% python3 -q
>>> import numpy as np
>>> from numpy import linalg as LA
>>> np.set_printoptions(precision=1, suppress=True, linewidth=120, sign=" ")
>>> m1 = np.load("test0.npy")
>>> m1
array([[ 0.3, -0.3,  1.2, -1.2, -0.6],
       [ 0.5, -0.6, -0.6,  0.2,  0.1],
       [ 0.7, -0.4, -0.6,  2. , -0.7],
       [-0.1, -1. , -0.7, -0.8,  1.3],
       [-4.5, -1.5,  4. , -7.5,  2.5],
       [ 1.1, -0.2, -0.2,  0.6, -0.1],
       [-0.8, -0.2,  0.6,  1.4,  1.5],
       [ 0.4, -0.2,  1.6, -1.2, -0.3],
       [-1.9, -0.6, -0.3, -1.1, -1.2],
       [-0.8,  0.6,  0.1, -0.8,  0.5],
       [-0.6, -0.2, -1.8,  1.2,  1. ]])
>>> gram = np.cov(m1, rowvar=False)
>>> np.median(m1, axis=0)
array([-0.1, -0.3, -0.2, -0.8,  0.1])
>>> np.argwhere(np.triu(np.abs(np.corrcoef(m1.T)) > 0.8, 1))
array([[ 0,  3],
       [ 2,  3]])
>>> np.corrcoef(m1.T)
array([[ 1. ,  0.5, -0.6,  0.8, -0.6],
       [ 0.5,  1. , -0.4,  0.6, -0.4],
       [-0.6, -0.4,  1. , -0.8,  0.4],
       [ 0.8,  0.6, -0.8,  1. , -0.5],
       [-0.6, -0.4,  0.4, -0.5,  1. ]])
>>> gram
array([[ 2.5,  0.4, -1.5,  3.2, -1. ],
       [ 0.4,  0.3, -0.3,  0.8, -0.2],
       [-1.5, -0.3,  2.4, -3.3,  0.7],
       [ 3.2,  0.8, -3.3,  6.5, -1.3],
       [-1. , -0.2,  0.7, -1.3,  1.2]])
>>> Ac = (m1 - m1.mean(axis=0)) / m1.std(axis=0)
>>> np.argwhere(np.abs(Ac) > 2)
array([[ 4,  0],
       [ 4,  1],
       [ 4,  2],
       [ 4,  3],
       [ 4,  4],
       [ 9,  1]])
>>> Ac.std(axis=0)
array([ 1.,  1.,  1.,  1.,  1.])
>>> b = LA.lstsq(np.delete(Ac, 1, axis=1), Ac[:, 1])[0]
>>> np.abs(b).argmax()
np.int64(2)
>>> b.round(1) + 0
array([ 0. ,  0.3,  0.8, -0.1])
>>> W2 = m1[[2, 6]].astype(float)
>>> for _ in range(4):
...     lab = LA.norm(m1[:, None] - W2, axis=-1).argmin(axis=1)
...     W2 = np.array([m1[lab == j].mean(axis=0) for j in range(2)])
... 
>>> lab
array([ 1,  0,  0,  0,  1,  0,  0,  1,  1,  0,  0])
>>> W2.round(1) + 0
array([[ 0. , -0.3, -0.5,  0.5,  0.5],
       [-1.4, -0.6,  1.6, -2.7,  0.1]])
>>> np.bincount(lab)
array([ 7,  4])
>>> J = np.load("dump.npy")
>>> J.round(1) + 0
array([[ 19.2,  17. ,   7.7,   7.7, -11.4],
       [ 17.5,  15.1,   7.2,   7.2, -10.4],
       [ 17.5,  15.1,   7.2,   7.2, -10.4],
       [ 16.1,  13.5,   6.7,   6.7,  -9.5],
       [ 15.2,  12.4,   6.4,   6.4,  -8.8],
       [  5.4,   3. ,   2.6,   2.6,  -2.8],
       [  3.3,   1.6,   1.7,   1.7,  -1.6],
       [  1.4,   0.6,   0.8,   0.8,  -0.6],
       [  0.2,  -0.4,   0.1,   0.1,   0. ],
       [  0.2,  -0.5,   0.1,   0.1,  -0.1],
       [  0.3,  -0.6,   0.2,   0.2,  -0.1],
       [  0.3,  -0.8,   0.3,   0.3,  -0.1],
       [  0.5,  -1.2,   0.4,   0.4,  -0.1],
       [  1.7,  -4.8,   1.6,   1.6,  -0.1],
       [  1.9,  -5.7,   1.9,   1.9,   0. ],
       [  2.3,  -7.5,   2.4,   2.4,   0.1],
       [  2.8, -10.5,   3.2,   3.2,   0.4],
       [  2.9, -11.7,   3.5,   3.5,   0.6],
       [  3.4, -16.2,   4.5,   4.5,   1.1],
       [  3.4, -16.8,   4.6,   4.6,   1.2],
       [  3.5, -18. ,   4.9,   4.9,   1.4],
       [  3.6, -19.8,   5.3,   5.3,   1.7],
       [  3.7, -21.4,   5.6,   5.6,   1.9],
       [  3.9, -24.7,   6.3,   6.3,   2.4],
       [  3.9, -25. ,   6.3,   6.3,   2.5],
       [  4. , -33.2,   7.9,   7.9,   3.9]])
>>> # rank 3
>>> W2 = J[[9, 23]].astype(float)
>>> for _ in range(6):
...     lab = LA.norm(J[:, None] - W2, axis=-1).argmin(axis=1)
...     W2 = np.array([J[lab == j].mean(axis=0) for j in range(2)])
... 
>>> lab
array([ 0,  0,  0,  0,  0,  0,  0,  0,  0,  0,  0,  0,  0,  0,  0,  0,  1,  1,  1,  1,  1,  1,  1,  1,  1,  1])
>>> np.bincount(lab)
array([ 16,  10])
>>> W2[1] - W2[0]
array([ -2.9, -23.3,   2.3,   2.3,   5.2])
>>> np.abs(W2[1] - W2[0]).argmax()
np.int64(1)
>>> np.allclose(J[:-1].T @ LA.lstsq(J[:-1].T, J[-1])[0], J[-1])
True
>>> other = J / LA.norm(J, axis=1, keepdims=True)
>>> gram = other @ other.T
>>> (gram - 2 * np.eye(26)).round(6).argmax(axis=1)
array([  1,   2,   1,   4,   3,   6,   5,   6,   9,   8,  11,  10,  11,  14,  13,  14,  17,  16,  19,  18,  19,  22,
        21,  24,  23,  24])
>>> LA.norm(other, axis=1)
array([ 1.,  1.,  1.,  1.,  1.,  1.,  1.,  1.,  1.,  1.,  1.,  1.,  1.,  1.,  1.,  1.,  1.,  1.,  1.,  1.,  1.,  1.,
        1.,  1.,  1.,  1.])
>>> np.round(np.degrees(np.arccos(np.clip(gram[18, 5], -1, 1))), 1)
np.float64(94.1)
>>> Ac = J - J.mean(axis=0)
>>> evecs = LA.svd(Ac)[2][:3]
>>> other = Ac - Ac @ evecs.T @ evecs
>>> (Ac @ evecs.T).std(axis=0)
array([ 14.6,   6.1,   0.1])
>>> np.round(other.std(axis=0), 1) + 0
array([ 0.,  0.,  0.,  0.,  0.])
>>> LA.norm(other, axis=1).round(6).argmax()
np.int64(0)
>>> np.diag(evecs.T @ evecs)
array([ 0.6,  1. ,  0.4,  0.4,  0.6])
>>> np.round(LA.norm(other) / LA.norm(Ac), 1)
np.float64(0.0)
>>> feats = np.array([[1.0, 2.0, 0.0, 0.0, 0.0],
...     [2.0, 5.0, 2.0, 0.0, 0.0],
...     [0.0, 2.0, -3.0, 2.0, 0.0],
...     [0.0, 0.0, 2.0, 2.0, 2.0],
...     [0.0, 0.0, 0.0, 2.0, -5.0]])
>>> # equal to its transpose
>>> vals, evecs = LA.eig(feats)
>>> np.round(feats @ evecs[:, 0] - vals[0] * evecs[:, 0], 1) + 0
array([ 0.,  0.,  0.,  0.,  0.])
>>> np.sort(LA.eigvals(feats @ feats))
array([  0.1,   9.4,  15.3,  32.2,  39. ])
>>> x0 = np.array([-2, -5, -3, 2, -5])
>>> y = feats @ x0
>>> y
array([-12., -35.,   3., -12.,  29.])
>>> LA.solve(feats, feats[:, 1])
array([ 0.,  1.,  0.,  0., -0.])
>>> LA.solve(feats.T, feats[0])
array([ 1.,  0.,  0.,  0., -0.])
>>> LA.solve(feats, y + feats[:, 3])
array([-2., -5., -3.,  3., -5.])
>>> mat = np.load("out8.npy")
>>> mat.round(1) + 0
array([[ 29. , -41.8, -61.4,  69. ,  -8.8],
       [ 26.1, -35.6, -54.1,  60.7,  -5.4],
       [ 24.2, -31.9, -49.6,  55.5,  -3.4],
       [ 21.2, -26. , -42.4,  47.4,  -0.5],
       [  4. ,   1. ,  -5.2,   7.1,   7.8],
       [  0.2,  -0.4,  -0.3,   0. ,  -0.3],
       [  2.3,  -3. ,  -3.2,  -0.6,  -1.1],
       [  3.2,  -3.4,  -4. ,  -1.1,  -0.6],
       [  3.7,  -3.6,  -4.5,  -1.6,  -0.1],
       [  8.7,  -2.3,  -6.9,  -8.3,   7.3],
       [ 12.6,   1.9,  -6.8, -17.1,  16.9],
       [ 18.5,  13.1,  -3. , -36.6,  37.6],
       [ 23.7,  27.9,   3.8, -59.7,  61.6],
       [ 24.6,  30.8,   5.3, -64.1,  66. ]])
>>> # null space of dimension 2
>>> Uu, sigma, Vt = LA.svd(mat)
>>> np.argmax(sigma[:-1] / (sigma[1:] + 1e-6)) + 1
np.int64(3)
>>> other = Uu[:, :3] @ np.diag(sigma[:3]) @ Vt[:3]
>>> other.round(1) + 0
array([[ 29. , -41.8, -61.4,  69. ,  -8.8],
       [ 26.1, -35.6, -54.1,  60.7,  -5.4],
       [ 24.2, -31.9, -49.6,  55.5,  -3.4],
       [ 21.2, -26. , -42.4,  47.4,  -0.5],
       [  4. ,   1. ,  -5.2,   7.1,   7.8],
       [  0.2,  -0.4,  -0.3,   0. ,  -0.3],
       [  2.3,  -3. ,  -3.2,  -0.6,  -1.1],
       [  3.2,  -3.4,  -4. ,  -1.1,  -0.6],
       [  3.7,  -3.6,  -4.5,  -1.6,  -0.1],
       [  8.7,  -2.3,  -6.9,  -8.3,   7.3],
       [ 12.6,   1.9,  -6.8, -17.1,  16.9],
       [ 18.5,  13.1,  -3. , -36.6,  37.6],
       [ 23.7,  27.9,   3.8, -59.7,  61.6],
       [ 24.6,  30.8,   5.3, -64.1,  66. ]])
>>> LA.matrix_rank(mat, rtol=0.05)
np.int64(3)
>>> round(LA.norm(mat - other, 2), 1), np.round(sigma[3], 1)
(np.float64(0.0), np.float64(0.0))
